$ python -q
>>> import numpy as np
>>> from numpy import linalg as LA
>>> np.set_printoptions(precision=1, suppress=True, linewidth=100)
>>> def rnd(a):
...     return np.round(a, 1) + 0
... 
>>> data = np.loadtxt("case3.csv", delimiter=",")
>>> rnd(data)
array([[ 1.9,  1.5,  1.1,  0.3, -1.4],
       [-0.4,  2.4, -1. , -1. ,  1. ],
       [-0.9, -0.2,  0.9, -2.4, -1.3],
       [-1.9,  0.9,  1.7,  1.3, -0.1],
       [-0.9,  0.3, -1.8,  0.8, -2.1]])
>>> r0 = np.array([9, 0])
>>> rnd(np.convolve(data[2], r0))
array([ -7.7,  -2. ,   7.9, -21.6, -11.8,   0. ])
>>> rnd(np.polyval(r0, data[2]))
array([ -7.7,  -2. ,   7.9, -21.6, -11.8])
>>> rng = np.random.default_rng(203961)
>>> lab = rng.permutation(5)
>>> Y = data[:, lab] * rng.choice([-1, 1], 5)
>>> rnd(Y)
array([[ 1.1, -0.3,  1.9,  1.5,  1.4],
       [-1. ,  1. , -0.4,  2.4, -1. ],
       [ 0.9,  2.4, -0.9, -0.2,  1.3],
       [ 1.7, -1.3, -1.9,  0.9,  0.1],
       [-1.8, -0.8, -0.9,  0.3,  2.1]])
>>> left, _, vt = LA.svd(data.T @ Y)
>>> rnd(left @ vt)
array([[ 0.,  0.,  1.,  0.,  0.],
       [ 0.,  0.,  0.,  1.,  0.],
       [ 1.,  0.,  0.,  0.,  0.],
       [ 0., -1.,  0.,  0.,  0.],
       [ 0.,  0.,  0.,  0., -1.]])
>>> lab
array([2, 3, 0, 1, 4])
>>> r0 = np.array([-2, 3, -1, -3, 2])
>>> Y = data + np.outer(r0, np.eye(5)[2])
>>> LA.matrix_rank(LA.inv(Y) - LA.inv(data), tol=1e-8)
np.int64(1)
>>> rnd(LA.det(Y) / LA.det(data)), rnd(1 + LA.solve(data, r0)[2])
(np.float64(-0.6), np.float64(-0.6))
>>> rnd(Y)
array([[ 1.9,  1.5, -0.9,  0.3, -1.4],
       [-0.4,  2.4,  2. , -1. ,  1. ],
       [-0.9, -0.2, -0.1, -2.4, -1.3],
       [-1.9,  0.9, -1.3,  1.3, -0.1],
       [-0.9,  0.3,  0.2,  0.8, -2.1]])
>>> q = data.astype(float).copy()
>>> for j in range(5):
...     q[:, j] -= q[:, :j] @ (q[:, :j].T @ q[:, j])
...     q[:, j] /= LA.norm(q[:, j])
... 
>>> rnd(q.T @ q)
array([[1., 0., 0., 0., 0.],
       [0., 1., 0., 0., 0.],
       [0., 0., 1., 0., 0.],
       [0., 0., 0., 1., 0.],
       [0., 0., 0., 0., 1.]])
>>> Y = np.array([[2, 0, -1, -1, 0],
...     [1, 1, 1, 2, 2],
...     [0, 2, 0, -1, -1],
...     [2, -2, 2, -1, -1],
...     [1, -1, -1, 0, 1]])
>>> W2 = np.array([[0, 1, -1, 3, 3],
...     [-2, -3, 2, 2, -2],
...     [-1, 1, -2, -1, 2],
...     [1, 1, 3, -1, -1],
...     [0, -2, 0, 0, -1]])
>>> m1 = np.block([[Y, np.zeros((5, 5))], [np.zeros((5, 5)), W2]])
>>> m1
array([[ 2.,  0., -1., -1.,  0.,  0.,  0.,  0.,  0.,  0.],
       [ 1.,  1.,  1.,  2.,  2.,  0.,  0.,  0.,  0.,  0.],
       [ 0.,  2.,  0., -1., -1.,  0.,  0.,  0.,  0.,  0.],
       [ 2., -2.,  2., -1., -1.,  0.,  0.,  0.,  0.,  0.],
       [ 1., -1., -1.,  0.,  1.,  0.,  0.,  0.,  0.,  0.],
       [ 0.,  0.,  0.,  0.,  0.,  0.,  1., -1.,  3.,  3.],
       [ 0.,  0.,  0.,  0.,  0., -2., -3.,  2.,  2., -2.],
       [ 0.,  0.,  0.,  0.,  0., -1.,  1., -2., -1.,  2.],
       [ 0.,  0.,  0.,  0.,  0.,  1.,  1.,  3., -1., -1.],
       [ 0.,  0.,  0.,  0.,  0.,  0., -2.,  0.,  0., -1.]])
>>> # 2 blocks once reordered
>>> lab = rng.permutation(10)
>>> lab
array([7, 4, 8, 1, 0, 6, 3, 9, 5, 2])
>>> Y = m1[lab][:, lab]
>>> np.trace(Y)
np.float64(-4.0)
>>> lab = rng.permutation(10)
>>> Y = m1[:, lab] * rng.choice([-1, 1], 10)
>>> Y
array([[-0., -0., -1., -1., -0., -0., -0., -0.,  2.,  0.],
       [-1., -0.,  1.,  2., -2., -0., -0., -0.,  1.,  0.],
       [-2., -0.,  0., -1.,  1., -0., -0., -0.,  0.,  0.],
       [ 2., -0.,  2., -1.,  1., -0., -0., -0.,  2.,  0.],
       [ 1., -0., -1.,  0., -1., -0., -0., -0.,  1.,  0.],
       [-0., -3.,  0.,  0., -0.,  1., -3., -0.,  0.,  1.],
       [-0., -2.,  0.,  0., -0., -2.,  2.,  2.,  0., -3.],
       [-0.,  1.,  0.,  0., -0.,  2., -2.,  1.,  0.,  1.],
       [-0.,  1.,  0.,  0., -0., -3.,  1., -1.,  0.,  1.],
       [-0., -0.,  0.,  0., -0., -0.,  1., -0.,  0., -2.]])
>>> left, _, vt = LA.svd(m1.T @ Y)
>>> rnd(left @ vt)
array([[ 0.,  0.,  0.,  0.,  0.,  0.,  0.,  0.,  1.,  0.],
       [-1.,  0.,  0.,  0.,  0.,  0.,  0.,  0.,  0.,  0.],
       [ 0.,  0.,  1.,  0.,  0.,  0.,  0.,  0.,  0.,  0.],
       [ 0.,  0.,  0.,  1.,  0.,  0.,  0.,  0.,  0.,  0.],
       [ 0.,  0.,  0.,  0., -1.,  0.,  0.,  0.,  0.,  0.],
       [ 0.,  0.,  0.,  0.,  0.,  0.,  0., -1.,  0.,  0.],
       [ 0.,  0.,  0.,  0.,  0.,  0.,  0.,  0.,  0.,  1.],
       [ 0.,  0.,  0.,  0.,  0., -1.,  0.,  0.,  0.,  0.],
       [ 0., -1.,  0.,  0.,  0.,  0.,  0.,  0.,  0.,  0.],
       [ 0.,  0.,  0.,  0.,  0.,  0., -1.,  0.,  0.,  0.]])
